In [1]: import numpy as np

In [2]: import numpy.linalg as la

In [3]: np.set_printoptions(precision=2, suppress=True, linewidth=120)

In [4]: M = np.loadtxt("w.csv", delimiter=",")

In [5]: M
Out[5]: 
array([[ 0., -1.,  0., -1., -1.,  0.,  0., -1., -1.],
       [-1.,  0.,  0., -1., -1.,  0.,  0., -1., -1.],
       [ 0.,  0.,  0.,  0.,  0., -1., -1.,  0.,  0.],
       [-1., -1.,  0.,  0., -1.,  0.,  0., -1., -1.],
       [-1., -1.,  0., -1.,  0.,  0.,  0., -1., -1.],
       [ 0.,  0., -1.,  0.,  0.,  0., -1.,  0.,  0.],
       [ 0.,  0., -1.,  0.,  0., -1.,  0.,  0.,  0.],
       [-1., -1.,  0., -1., -1.,  0.,  0.,  0., -1.],
       [-1., -1.,  0., -1., -1.,  0.,  0., -1.,  0.]])

In [6]: # symmetric

In [7]: w, V = la.eigh(M)

In [8]: np.unique(w.round(6) + 0, return_counts=True)[1]
Out[8]: array([1, 1, 7])

In [9]: np.round(V @ np.diag(w) @ V.T, 2) + 0
Out[9]: 
array([[ 0., -1.,  0., -1., -1.,  0.,  0., -1., -1.],
       [-1.,  0.,  0., -1., -1.,  0.,  0., -1., -1.],
       [ 0.,  0.,  0.,  0.,  0., -1., -1.,  0.,  0.],
       [-1., -1.,  0.,  0., -1.,  0.,  0., -1., -1.],
       [-1., -1.,  0., -1.,  0.,  0.,  0., -1., -1.],
       [ 0.,  0., -1.,  0.,  0.,  0., -1.,  0.,  0.],
       [ 0.,  0., -1.,  0.,  0., -1.,  0.,  0.,  0.],
       [-1., -1.,  0., -1., -1.,  0.,  0.,  0., -1.],
       [-1., -1.,  0., -1., -1.,  0.,  0., -1.,  0.]])

In [10]: round(w.sum(), 2), np.trace(M)
Out[10]: (np.float64(-0.0), np.float64(0.0))

In [11]: la.eigvalsh(M + -3 * np.eye(9))
Out[11]: array([-8., -5., -2., -2., -2., -2., -2., -2., -2.])

In [12]: w
Out[12]: array([-5., -2.,  1.,  1.,  1.,  1.,  1.,  1.,  1.])

In [13]: la.svd(M, compute_uv=False)
Out[13]: array([5., 2., 1., 1., 1., 1., 1., 1., 1.])

In [14]: x = np.array([3, 3, -1, 2, 0, 5, -5, 5, -3])

In [15]: y = M @ x

In [16]: beta, lr = np.zeros(9), 1 / la.norm(M, 2) ** 2

In [17]: for i in range(25):
    ...:     beta -= lr * M.T @ (M @ beta - y)
    ...:     if i % 5 == 0: print(i, round(la.norm(M @ beta - y), 2))
    ...: 
0 9.16
5 7.44
10 6.06
15 4.94
20 4.03

In [18]: np.round(la.cond(M), 2)
Out[18]: np.float64(5.0)
